>>> import numpy as np
>>> import numpy.linalg as la
>>> np.set_printoptions(suppress=True, linewidth=200)
>>> def tidy(a):
...     return np.round(a, 2) + 0
... 
>>> B = np.array([[1, -2, 2, 0], [-2, 1, 1, -2], [-1, 0, 1, 2], [-1, 0, -2, -2]])
>>> B[-1] = B[0]
>>> J = B + 0.1 * np.eye(4)
>>> J
array([[ 1.1, -2. ,  2. ,  0. ],
       [-2. ,  1.1,  1. , -2. ],
       [-1. ,  0. ,  1.1,  2. ],
       [ 1. , -2. ,  2. ,  0.1]])
>>> rng = np.random.default_rng(9311)
>>> B = J + rng.integers(-2, 3, (4, 3)) @ rng.integers(-2, 3, (3, 4))
>>> tidy(B)
array([[ 2.1, -4. ,  3. ,  0. ],
       [-2. ,  0.1,  0. , -2. ],
       [ 3. ,  1. , -1.9, -2. ],
       [-7. , -1. , -1. ,  5.1]])
>>> np.abs(B - J).sum(axis=1)
array([ 4.,  2., 12., 17.])
>>> la.matrix_rank(B - J, tol=1e-8)
np.int64(3)
>>> tidy(la.svd(B - J, compute_uv=False))
array([11.06,  4.76,  2.  ,  0.  ])
>>> B = np.array([[2, -2], [0, 0], [-1, -1], [3, -1]])
>>> tidy(B.T @ J.T)
array([[  0.2, -11. ,   2.9,   0.3],
       [ -4.2,   5. ,  -1.1,  -4.1]])
>>> tidy(np.einsum("ik,kj->ji", J, B))
array([[  0.2, -11. ,   2.9,   0.3],
       [ -4.2,   5. ,  -1.1,  -4.1]])
>>> tidy(np.einsum("ij->j", J))
array([-0.9, -2.9,  6.1,  0.1])
>>> tidy(J @ B)
array([[  0.2,  -4.2],
       [-11. ,   5. ],
       [  2.9,  -1.1],
       [  0.3,  -4.1]])
>>> la.matrix_rank(np.vstack([J, B.T]))
np.int64(4)
>>> tidy(np.einsum("ik,kj->ij", J, B))
array([[  0.2,  -4.2],
       [-11. ,   5. ],
       [  2.9,  -1.1],
       [  0.3,  -4.1]])
>>> B = np.array([[0, 0, 2, 1, 1, 2, 2, 1, 1],
...     [1, 2, 1, 2, 0, 1, 0, 1, 0],
...     [0, 2, 0, 0, 0, 0, 1, 0, 2],
...     [2, 2, 1, 1, 2, 0, 2, 2, 1],
...     [2, 1, 1, 0, 0, 1, 2, 0, 0],
...     [2, 1, 1, 2, 2, 1, 2, 1, 2],
...     [1, 2, 2, 1, 1, 2, 1, 1, 0],
...     [2, 2, 2, 1, 2, 1, 0, 2, 1],
...     [2, 1, 2, 1, 1, 2, 1, 2, 2]])
>>> m1 = B + B.T
>>> m1
array([[0, 1, 2, 3, 3, 4, 3, 3, 3],
       [1, 4, 3, 4, 1, 2, 2, 3, 1],
       [2, 3, 0, 1, 1, 1, 3, 2, 4],
       [3, 4, 1, 2, 2, 2, 3, 3, 2],
       [3, 1, 1, 2, 0, 3, 3, 2, 1],
       [4, 2, 1, 2, 3, 2, 4, 2, 4],
       [3, 2, 3, 3, 3, 4, 2, 1, 1],
       [3, 3, 2, 3, 2, 2, 1, 4, 3],
       [3, 1, 4, 2, 1, 4, 1, 3, 4]])
>>> (m1 + m1.T) / 2
array([[0., 1., 2., 3., 3., 4., 3., 3., 3.],
       [1., 4., 3., 4., 1., 2., 2., 3., 1.],
       [2., 3., 0., 1., 1., 1., 3., 2., 4.],
       [3., 4., 1., 2., 2., 2., 3., 3., 2.],
       [3., 1., 1., 2., 0., 3., 3., 2., 1.],
       [4., 2., 1., 2., 3., 2., 4., 2., 4.],
       [3., 2., 3., 3., 3., 4., 2., 1., 1.],
       [3., 3., 2., 3., 2., 2., 1., 4., 3.],
       [3., 1., 4., 2., 1., 4., 1., 3., 4.]])
